% python3 -q
>>> import numpy as np
>>> import numpy.linalg as la
>>> np.set_printoptions(precision=2, suppress=True, linewidth=200)
>>> tidy = lambda a: np.round(a, 2) + 0
>>> arr = np.load("dump.npy")
>>> arr
array([[  5.55,  70.24,  -7.83,  60.4 , -53.73,  -2.23,  42.13,  -8.05,  -6.16,  52.  ],
       [ 24.97, -27.81, -27.85, -20.7 ,  34.31,  -8.12, -19.71, -18.49, -10.37, -20.78],
       [-15.24, 117.99, -53.71,  85.05,  12.38,  35.76,  21.15, -80.17,  48.22,  65.24],
       [-64.99,  30.69,  42.36,   9.57,  13.44,  40.87, -10.83,   1.79,  53.45,   6.09],
       [-28.01,  90.05, -19.73,  67.91, -25.04,  23.17,  36.44, -33.98,  37.4 ,  60.84],
       [  1.44,   8.51,  13.53,  22.15, -89.05, -29.31,  58.33,  46.49, -25.38,  37.91],
       [-25.36,  17.03,   8.05,  12.62, -13.33,   9.16,  13.11,   3.93,  19.31,  16.36],
       [-13.63, -28.35,  33.86, -17.37, -36.22, -13.37,  15.25,  45.24, -10.74,  -4.02],
       [-10.36,  12.84,  13.82,  -0.97,  38.01,  24.36, -31.96, -17.57,  16.01, -15.91],
       [ 11.54, -28.92, -29.97, -23.15,  38.92,  -3.6 , -18.32, -19.66,   3.23, -19.1 ]])
>>> Uu, s, VT = la.svd(arr)
>>> tidy(s)
array([279.97, 188.12, 122.6 ,  36.24,   1.36,   1.08,   0.68,   0.43,   0.18,   0.06])
>>> out = Uu[:, :4] @ np.diag(s[:4]) @ VT[:4]
>>> tidy(np.abs(arr - out).max())
np.float64(0.47)
>>> print(tidy(la.norm(arr - out) / la.norm(arr)))
0.01
>>> tidy(la.norm(arr - out, 2)), tidy(s[4])
(np.float64(1.36), np.float64(1.36))
>>> ang = np.radians(90)
>>> Rm = np.eye(10)
>>> Rm[2, 2] = Rm[1, 1] = np.cos(ang)
>>> Rm[2, 1], Rm[1, 2] = -np.sin(ang), np.sin(ang)
>>> print(tidy(Rm))
[[ 1.  0.  0.  0.  0.  0.  0.  0.  0.  0.]
 [ 0.  0.  1.  0.  0.  0.  0.  0.  0.  0.]
 [ 0. -1.  0.  0.  0.  0.  0.  0.  0.  0.]
 [ 0.  0.  0.  1.  0.  0.  0.  0.  0.  0.]
 [ 0.  0.  0.  0.  1.  0.  0.  0.  0.  0.]
 [ 0.  0.  0.  0.  0.  1.  0.  0.  0.  0.]
 [ 0.  0.  0.  0.  0.  0.  1.  0.  0.  0.]
 [ 0.  0.  0.  0.  0.  0.  0.  1.  0.  0.]
 [ 0.  0.  0.  0.  0.  0.  0.  0.  1.  0.]
 [ 0.  0.  0.  0.  0.  0.  0.  0.  0.  1.]]
>>> out = arr @ Rm.T
>>> print(tidy(out))
[[   5.55   -7.83  -70.24   60.4   -53.73   -2.23   42.13   -8.05   -6.16   52.  ]
 [  24.97  -27.85   27.81  -20.7    34.31   -8.12  -19.71  -18.49  -10.37  -20.78]
 [ -15.24  -53.71 -117.99   85.05   12.38   35.76   21.15  -80.17   48.22   65.24]
 [ -64.99   42.36  -30.69    9.57   13.44   40.87  -10.83    1.79   53.45    6.09]
 [ -28.01  -19.73  -90.05   67.91  -25.04   23.17   36.44  -33.98   37.4    60.84]
 [   1.44   13.53   -8.51   22.15  -89.05  -29.31   58.33   46.49  -25.38   37.91]
 [ -25.36    8.05  -17.03   12.62  -13.33    9.16   13.11    3.93   19.31   16.36]
 [ -13.63   33.86   28.35  -17.37  -36.22  -13.37   15.25   45.24  -10.74   -4.02]
 [ -10.36   13.82  -12.84   -0.97   38.01   24.36  -31.96  -17.57   16.01  -15.91]
 [  11.54  -29.97   28.92  -23.15   38.92   -3.6   -18.32  -19.66    3.23  -19.1 ]]
>>> tidy(la.svd(arr, compute_uv=False)), tidy(la.svd(out, compute_uv=False))
(array([279.97, 188.12, 122.6 ,  36.24,   1.36,   1.08,   0.68,   0.43,   0.18,   0.06]), array([279.97, 188.12, 122.6 ,  36.24,   1.36,   1.08,   0.68,   0.43,   0.18,   0.06]))
>>> np.allclose(la.norm(arr, axis=1), la.norm(out, axis=1))
True
>>> np.allclose(arr @ arr.T, out @ out.T)
True
>>> r0, v = arr[3], arr[4]
>>> tidy(r0 @ r0)
np.float64(11917.0)
>>> tidy(r0 @ v)
np.float64(6922.64)
>>> pr = (r0 @ v) / (r0 @ r0) * r0
>>> print(tidy(v - pr))
[  9.74  72.22 -44.34  62.35 -32.85  -0.57  42.73 -35.02   6.35  57.3 ]
>>> tidy(la.norm(r0 + v) ** 2 + la.norm(r0 - v) ** 2)
np.float64(69116.48)
>>> tidy(pr)
array([-37.75,  17.83,  24.61,   5.56,   7.81,  23.74,  -6.29,   1.04,  31.05,   3.54])
>>> print(la.matrix_rank(np.outer(r0, v)))
1
>>> out = arr / np.sqrt((arr ** 2).mean(axis=1, keepdims=True))
>>> tidy(out[7])
array([-0.54, -1.13,  1.34, -0.69, -1.44, -0.53,  0.61,  1.8 , -0.43, -0.16])
>>> tidy(la.norm(out, axis=1))
array([3.16, 3.16, 3.16, 3.16, 3.16, 3.16, 3.16, 3.16, 3.16, 3.16])
>>> la.matrix_rank(out) == la.matrix_rank(arr)
np.True_
>>> J = np.load("layer12.npy")
>>> J
array([[1.  , 0.2 , 0.04, 0.01, 0.  , 0.  , 0.  , 0.  , 0.  , 0.  ],
       [0.2 , 1.  , 0.2 , 0.04, 0.01, 0.  , 0.  , 0.  , 0.  , 0.  ],
       [0.04, 0.2 , 1.  , 0.2 , 0.04, 0.01, 0.  , 0.  , 0.  , 0.  ],
       [0.01, 0.04, 0.2 , 1.  , 0.2 , 0.04, 0.01, 0.  , 0.  , 0.  ],
       [0.  , 0.01, 0.04, 0.2 , 1.  , 0.2 , 0.04, 0.01, 0.  , 0.  ],
       [0.  , 0.  , 0.01, 0.04, 0.2 , 1.  , 0.2 , 0.04, 0.01, 0.  ],
       [0.  , 0.  , 0.  , 0.01, 0.04, 0.2 , 1.  , 0.2 , 0.04, 0.01],
       [0.  , 0.  , 0.  , 0.  , 0.01, 0.04, 0.2 , 1.  , 0.2 , 0.04],
       [0.  , 0.  , 0.  , 0.  , 0.  , 0.01, 0.04, 0.2 , 1.  , 0.2 ],
       [0.  , 0.  , 0.  , 0.  , 0.  , 0.  , 0.01, 0.04, 0.2 , 1.  ]])
>>> Lm = la.cholesky(J)
>>> tidy(np.diag(Lm) ** 2)
array([1.  , 0.96, 0.96, 0.96, 0.96, 0.96, 0.96, 0.96, 0.96, 0.96])
>>> la.eigvalsh(J).min() > 0
np.True_
>>> q, evecs = la.qr(J[:, :6])[0], la.qr(J[:, 6:])[0]
>>> s = la.svd(q.T @ evecs, compute_uv=False)
>>> print((s > 0.9).sum())
0
>>> tidy(np.degrees(np.arccos(s.clip(0, 1))))
array([67.15, 89.67, 89.71, 90.  ])
>>> T = np.stack([J, -1 * J, J[::-1]])
>>> print(tidy(la.det(T)))
[ 0.69  0.69 -0.69]
>>> la.matrix_rank(T)
array([10, 10, 10])
>>> T.shape
(3, 10, 10)
>>> (T @ J.T).shape
(3, 10, 10)
>>> print(la.matrix_rank(T.reshape(3, -1)))
2
>>> M = np.array([[0, 0, 0, 0, 0],
...     [0, 0, 16, 8, 8],
...     [0, 0, 12, 6, 6],
...     [0, 0, -14, -7, -7],
...     [0, 0, 16, 8, 8],
...     [0, 0, -2, -1, -1],
...     [0, 0, -4, -2, -2],
...     [0, 0, -16, -8, -8]])
>>> tidy(np.trace(la.pinv(M) @ M))
np.float64(1.0)
>>> try:
...     la.inv(M)
... except la.LinAlgError as e:
...     print(e)
... 
Last 2 dimensions of the array must be square
>>> la.lstsq(M[:-1].T, M[-1])[2]
np.int32(1)
>>> np.abs(np.diag(la.qr(M)[1])) > 1e-9
array([False, False,  True, False, False])
>>> print(la.cond(M) > 100)
True
>>> gram = M.T @ M
>>> np.trace(gram), (M ** 2).sum()
(np.int64(1692), np.int64(1692))
>>> (M @ M.T).shape
(8, 8)
>>> tidy(la.svd(M, compute_uv=False) ** 2)
array([1692.,    0.,    0.,    0.,    0.])
>>> tidy(la.eigvalsh(gram)[::-1])
array([1692.,    0.,    0.,    0.,    0.])
>>> np.diag(gram)
array([   0,    0, 1128,  282,  282])
>>> Uu, s, VT = la.svd(M)
>>> evecs = VT[:(s > 1e-8).sum()]
>>> rng = np.random.default_rng(1287)
>>> x = M[4] + -1 * M[0] + rng.integers(2) * np.eye(5)[4]
>>> x
array([ 0.,  0., 16.,  8.,  8.])
>>> print(np.allclose(evecs.T @ evecs @ x, x))
True
>>> tidy(np.diag(evecs.T @ evecs))
array([0.  , 0.  , 0.67, 0.17, 0.17])
>>> la.matrix_rank(np.vstack([M, x]))
np.int64(1)
>>> x = np.array([1, 1, 0, 2, 1])
>>> h = np.maximum(M @ x, 0)
>>> tidy(np.tanh(M @ x))
array([ 0.,  1.,  1., -1.,  1., -1., -1., -1.])
>>> h
array([ 0, 24, 18,  0, 24,  0,  0,  0])
>>> np.flatnonzero(h > 1e-9)
array([1, 2, 4])
>>> np.maximum(M @ (3 * x), 0)
array([ 0, 72, 54,  0, 72,  0,  0,  0])
>>> M * (h > 1e-9)[:, None]
array([[ 0,  0,  0,  0,  0],
       [ 0,  0, 16,  8,  8],
       [ 0,  0, 12,  6,  6],
       [ 0,  0,  0,  0,  0],
       [ 0,  0, 16,  8,  8],
       [ 0,  0,  0,  0,  0],
       [ 0,  0,  0,  0,  0],
       [ 0,  0,  0,  0,  0]])
>>> r0 = np.array([2, 1, 7, 6, 0, 9, 6, 0]) + 0.5
>>> m1 = np.eye(8) - 2 * np.outer(r0, r0) / (r0 @ r0)
>>> tidy(m1)
array([[ 0.95, -0.03, -0.16, -0.14, -0.01, -0.2 , -0.14, -0.01],
       [-0.03,  0.98, -0.09, -0.08, -0.01, -0.12, -0.08, -0.01],
       [-0.16, -0.09,  0.53, -0.41, -0.03, -0.59, -0.41, -0.03],
       [-0.14, -0.08, -0.41,  0.65, -0.03, -0.51, -0.35, -0.03],
       [-0.01, -0.01, -0.03, -0.03,  1.  , -0.04, -0.03,  0.  ],
       [-0.2 , -0.12, -0.59, -0.51, -0.04,  0.25, -0.51, -0.04],
       [-0.14, -0.08, -0.41, -0.35, -0.03, -0.51,  0.65, -0.03],
       [-0.01, -0.01, -0.03, -0.03,  0.  , -0.04, -0.03,  1.  ]])
>>> # columns are unit length and at right angles
>>> out = m1 / np.sqrt((m1 ** 2).mean(axis=1, keepdims=True))
>>> la.matrix_rank(m1 - m1.mean(axis=1, keepdims=True))
np.int64(7)
>>> tidy(out[4])
array([-0.03, -0.02, -0.09, -0.08,  2.82, -0.11, -0.08, -0.01])
>>> tidy(la.norm(out, axis=1))
array([2.83, 2.83, 2.83, 2.83, 2.83, 2.83, 2.83, 2.83])
>>> la.matrix_rank(out) == la.matrix_rank(m1)
np.True_
>>> x = np.array([0, 1, 0, 0, 1, 0, 2, 1])
>>> tidy(la.norm(x)), tidy(la.norm(m1 @ x))
(np.float64(2.65), np.float64(2.65))
>>> tidy(la.inv(m1))
array([[ 0.95, -0.03, -0.16, -0.14, -0.01, -0.2 , -0.14, -0.01],
       [-0.03,  0.98, -0.09, -0.08, -0.01, -0.12, -0.08, -0.01],
       [-0.16, -0.09,  0.53, -0.41, -0.03, -0.59, -0.41, -0.03],
       [-0.14, -0.08, -0.41,  0.65, -0.03, -0.51, -0.35, -0.03],
       [-0.01, -0.01, -0.03, -0.03,  1.  , -0.04, -0.03,  0.  ],
       [-0.2 , -0.12, -0.59, -0.51, -0.04,  0.25, -0.51, -0.04],
       [-0.14, -0.08, -0.41, -0.35, -0.03, -0.51,  0.65, -0.03],
       [-0.01, -0.01, -0.03, -0.03,  0.  , -0.04, -0.03,  1.  ]])
>>> 8 - la.matrix_rank(m1 - np.eye(8), tol=1e-8)
np.int64(7)
>>> print([p for p in range(1, 25) if np.allclose(la.matrix_power(m1, p), np.eye(8))])
[2, 4, 6, 8, 10, 12, 14, 16, 18, 20, 22, 24]
>>> tidy(np.sort(np.abs(np.degrees(np.angle(la.eigvals(m1))))))
array([  0.,   0.,   0.,   0.,   0.,   0.,   0., 180.])
>>> out = np.array([[9, 5, 7],
...     [3, 1, 6],
...     [2, 1, 6],
...     [3, 4, 9],
...     [5, 7, 5],
...     [6, 9, 4],
...     [9, 9, 0],
...     [3, 3, 8]])
>>> la.matrix_rank(np.vstack([m1, out.T]))
np.int64(8)
>>> print(la.matrix_rank(m1 @ out))
3
>>> x = np.array([-1, 1, 2, -1, -2, 2, 1, 1])
>>> target = m1 @ x
>>> b, lr = np.zeros(8), 1 / la.norm(m1, 2) ** 2
>>> for i in range(50):
...     b -= lr * m1.T @ (m1 @ b - target)
...     if i % 10 == 0: print(i, round(la.norm(m1 @ b - target), 2))
... 
0 0.0
10 0.0
20 0.0
30 0.0
40 0.0
>>> tidy(b)
array([-1.,  1.,  2., -1., -2.,  2.,  1.,  1.])
>>> E = np.loadtxt("block12.csv", delimiter=",")
>>> print(E)
[[  0.  -3.  -2.   0.  -2.   2.  -3.]
 [ -2.  -4.  -2.   1.  -4.   3.  -3.]
 [  0.  -5.   0.   2.  -3.   4.  -2.]
 [  0.  -7.   0.   5.  -1.   2.   1.]
 [  1. -10.   0.   5.  -2.  -1.   1.]
 [ -1.  -9.  -1.   4.   0.   1.   3.]
 [  1.  -9.   0.   1.   1.   4.   2.]
 [  0.  -6.  -2.  -2.   3.   2.   2.]
 [ -3.  -9.  -2.  -1.   5.   3.   0.]
 [ -1. -12.  -5.   2.   5.   2.   2.]
 [ -4. -11.  -5.   2.   4.  -1.   4.]
 [ -4. -14.  -2.  -1.   5.   2.   4.]
 [ -1. -16.  -3.  -1.   5.  -1.   5.]
 [  0. -14.   0.  -4.   6.  -3.   6.]
 [  3. -13.  -3.  -1.   7.  -1.   8.]
 [  4. -10.   0.   1.  10.  -4.   9.]
 [  6. -12.  -2.   4.   7.  -6.  12.]
 [  4. -10.  -1.   6.   5.  -5.  13.]
 [  2. -13.   0.   9.   6.  -5.  16.]
 [  4. -10.  -2.   6.   8.  -8.  19.]]
>>> r0, v = E[3], E[9]
>>> r0 @ r0
np.float64(80.0)
>>> pr = (r0 @ v) / (r0 @ r0) * r0
>>> tidy(v - pr)
array([-1.  , -3.69, -5.  , -3.94,  6.19, -0.38,  0.81])
>>> print(la.matrix_rank(np.outer(r0, v)))
1
>>> tidy(pr)
array([ 0.  , -8.31,  0.  ,  5.94, -1.19,  2.38,  1.19])
>>> tidy(la.norm(r0 + v) ** 2 + la.norm(r0 - v) ** 2)
np.float64(574.0)
>>> np.outer(r0, v)
array([[ -0.,  -0.,  -0.,   0.,   0.,   0.,   0.],
       [  7.,  84.,  35., -14., -35., -14., -14.],
       [ -0.,  -0.,  -0.,   0.,   0.,   0.,   0.],
       [ -5., -60., -25.,  10.,  25.,  10.,  10.],
       [  1.,  12.,   5.,  -2.,  -5.,  -2.,  -2.],
       [ -2., -24., -10.,   4.,  10.,   4.,   4.],
       [ -1., -12.,  -5.,   2.,   5.,   2.,   2.]])
>>> (v - pr) @ r0
np.float64(0.0)
